% ipython --no-banner

In [1]: import numpy as np

In [2]: from numpy import linalg as LA

In [3]: np.set_printoptions(precision=2, suppress=True, linewidth=140, sign=" ")

In [4]: E = np.array([[13, 33, 6, 15, 6, 21],
   ...:     [12, 33, 6, 15, 3, 18],
   ...:     [6, 9, 3, 0, 9, 9],
   ...:     [14, 30, 8, 6, 12, 18]])

In [5]: E
Out[5]: 
array([[ 13,  33,   6,  15,   6,  21],
       [ 12,  33,   6,  15,   3,  18],
       [  6,   9,   3,   0,   9,   9],
       [ 14,  30,   8,   6,  12,  18]])

In [6]: np.abs(np.diag(LA.qr(E)[1])) > 1e-9
Out[6]: array([ True,  True,  True, False])

In [7]: rank = LA.matrix_rank(E)

In [8]: rank
Out[8]: np.int64(3)

In [9]: ns = LA.svd(E)[2][rank:].T

In [10]: print(np.round(ns @ ns.T, 2) + 0)
[[ 0.86 -0.25 -0.11  0.07 -0.18 -0.11]
 [-0.25  0.17 -0.25 -0.08  0.08  0.  ]
 [-0.11 -0.25  0.86  0.18 -0.07  0.11]
 [ 0.07 -0.08  0.18  0.38  0.3  -0.32]
 [-0.18  0.08 -0.07  0.3   0.38 -0.32]
 [-0.11  0.    0.11 -0.32 -0.32  0.36]]

In [11]: ns.shape
Out[11]: (6, 3)

In [12]: [int(LA.matrix_rank(E[:, :j + 1])) for j in range(6)]
Out[12]: [1, 2, 3, 3, 3, 3]

In [13]: LA.matrix_rank(E.T @ E), LA.matrix_rank(E @ E.T)
Out[13]: (np.int64(3), np.int64(3))

In [14]: C2 = E.T @ E

In [15]: np.diag(C2)
Out[15]: array([  545,  3159,   145,   486,   270,  1170])

In [16]: np.round(LA.svd(E, compute_uv=False) ** 2, 2) + 0
Out[16]: array([ 5601.29,   163.1 ,    10.61,     0.  ])

In [17]: left, sigma, vt = LA.svd(E)

In [18]: vecs = vt[:(sigma > 1e-8).sum()]

In [19]: rng = np.random.default_rng(966794)

In [20]: x0 = E[0] + 4 * E[1] + rng.integers(2) * np.eye(6)[1]

In [21]: x0
Out[21]: array([  61.,  166.,   30.,   75.,   18.,   93.])

In [22]: print(LA.matrix_rank(np.vstack([E, x0])))
4

In [23]: np.allclose(vecs.T @ vecs @ x0, x0)
Out[23]: False

In [24]: W1 = np.array([[5, 3, 5, 5],
    ...:     [6, 1, 8, 8],
    ...:     [5, 2, 7, 2],
    ...:     [2, 5, 6, 6],
    ...:     [0, 9, 8, 8],
    ...:     [3, 2, 3, 6]])

In [25]: b = np.array([-1, -2, 1, 3])

In [26]: hid = np.maximum(E @ W1 + b, 0)

In [27]: LA.matrix_rank(hid)
Out[27]: np.int64(4)

In [28]: (hid > 0).astype(int)
Out[28]: 
array([[ 1,  1,  1,  1],
       [ 1,  1,  1,  1],
       [ 1,  1,  1,  1],
       [ 1,  1,  1,  1]])

In [29]: C = np.array([[1, 0], [0, 0], [1, 1], [2, 0]])

In [30]: hid @ C
Out[30]: 
array([[ 2174,   573],
       [ 2028,   535],
       [  822,   223],
       [ 2046,   553]])

In [31]: W1 @ C
Out[31]: 
array([[ 20,   5],
       [ 30,   8],
       [ 16,   7],
       [ 20,   6],
       [ 24,   8],
       [ 18,   3]])

In [32]: feats = np.loadtxt("run11.csv", delimiter=",")

In [33]: feats
Out[33]: 
array([[-1.,  3.,  1.],
       [-1., -3., -1.],
       [ 1.,  2., -2.],
       [-1., -1.,  3.]])

In [34]: W1 = np.array([[3, 4, 2, 1], [0, 4, 0, 1], [5, 5, 0, 3]])

In [35]: b = np.array([1, 3, 4, 1])

In [36]: hid = np.maximum(feats @ W1 + b, 0)

In [37]: LA.matrix_rank(hid)
Out[37]: np.int64(4)

In [38]: (hid > 0).astype(int)
Out[38]: 
array([[ 1,  1,  1,  1],
       [ 0,  0,  1,  0],
       [ 0,  1,  1,  0],
       [ 1,  1,  1,  1]])

In [39]: (hid > 0).mean(axis=0)
Out[39]: array([ 0.5 ,  0.75,  1.  ,  0.5 ])

In [40]: C = np.array([[0, 0, 2], [-2, -2, 2], [-1, -1, 2], [1, 0, -2]])

In [41]: W1 @ C
Out[41]: 
array([[ -9, -10,  16],
       [ -7,  -8,   6],
       [ -7, -10,  14]])

In [42]: print((hid @ C).round(6).argmax(axis=1))
[ 2  2  2  2]

In [43]: feats.shape
Out[43]: (4, 3)

In [44]: np.count_nonzero(feats)
Out[44]: np.int64(12)

In [45]: feats.mean(axis=0)
Out[45]: array([-0.5 ,  0.25,  0.25])

In [46]: LA.matrix_rank(feats)
Out[46]: np.int64(3)

In [47]: feats.sum(axis=1)
Out[47]: array([ 3., -5.,  1.,  1.])

In [48]: feats - feats[0]
Out[48]: 
array([[ 0.,  0.,  0.],
       [ 0., -6., -2.],
       [ 2., -1., -3.],
       [ 0., -4.,  2.]])

In [49]: print(LA.svd(feats, compute_uv=False))
[ 4.88  4.04  1.34]

In [50]: np.abs(feats).max()
Out[50]: np.float64(3.0)

In [51]: round(float(LA.norm(feats)), 2)
Out[51]: 6.48

In [52]: feats.sum(axis=0)
Out[52]: array([-2.,  1.,  1.])

In [53]: np.diff(feats, axis=0)
Out[53]: 
array([[ 0., -6., -2.],
       [ 2.,  5., -1.],
       [-2., -3.,  5.]])

In [54]: np.unravel_index(np.abs(feats).argmax(), feats.shape)
Out[54]: (np.int64(0), np.int64(1))

In [55]: B = np.c_[feats[:, :2] @ np.array([[0, 3], [3, 1]]), np.array([1, -1, -1, 3])]

In [56]: B
Out[56]: 
array([[ 9.,  0.,  1.],
       [-9., -6., -1.],
       [ 6.,  5., -1.],
       [-3., -4.,  3.]])

In [57]: LA.norm(LA.qr(feats)[0].T @ B, axis=0) ** 2 / ((B ** 2).sum(axis=0) + 1e-12)
Out[57]: array([ 1.  ,  1.  ,  0.95])

In [58]: LA.matrix_rank(B)
Out[58]: np.int64(3)

In [59]: print(np.round(LA.lstsq(feats, B[:, 0])[0], 2) + 0)
[ 0.  3.  0.]

In [60]: print(np.round(LA.norm(B - feats @ LA.lstsq(feats, B)[0], axis=0), 2) + 0)
[ 0.    0.    0.76]

In [61]: B = np.array([[4, 3], [0, 1], [3, 4], [4, 2], [5, 5], [1, 3]])

In [62]: print(np.einsum("ik,kj->ij", E, B))
[[ 181  219]
 [ 159  192]
 [  87  111]
 [ 182  230]]

In [63]: np.einsum("ij->j", E)
Out[63]: array([  45,  105,   23,   36,   30,   66])

In [64]: np.einsum("ij,ij->i", E, E)
Out[64]: array([ 1996,  1827,   288,  1664])

In [65]: print(B.T @ E.T)
[[ 181  159   87  182]
 [ 219  192  111  230]]

In [66]: E @ B
Out[66]: 
array([[ 181,  219],
       [ 159,  192],
       [  87,  111],
       [ 182,  230]])

In [67]: W0 = np.load("m.npy")

In [68]: W0
Out[68]: 
array([[-2,  2, -2,  2, -2,  2],
       [ 1, -2,  1, -2,  1, -2],
       [-2, -3, -2, -3, -2, -3],
       [-2,  2, -2,  2, -2,  2],
       [ 1, -2,  1, -2,  1, -2],
       [-2, -3, -2, -3, -2, -3]])

In [69]: left, sigma, vt = LA.svd(W0)

In [70]: vecs = vt[:(sigma > 1e-8).sum()]

In [71]: x0 = W0[3] + -2 * W0[1] + rng.integers(2) * np.eye(6)[2]

In [72]: x0
Out[72]: array([-4.,  6., -4.,  6., -4.,  6.])

In [73]: LA.matrix_rank(np.vstack([W0, x0]))
Out[73]: np.int64(2)

In [74]: np.diag(vecs.T @ vecs)
Out[74]: array([ 0.33,  0.33,  0.33,  0.33,  0.33,  0.33])

In [75]: np.allclose(vecs.T @ vecs @ x0, x0)
Out[75]: True
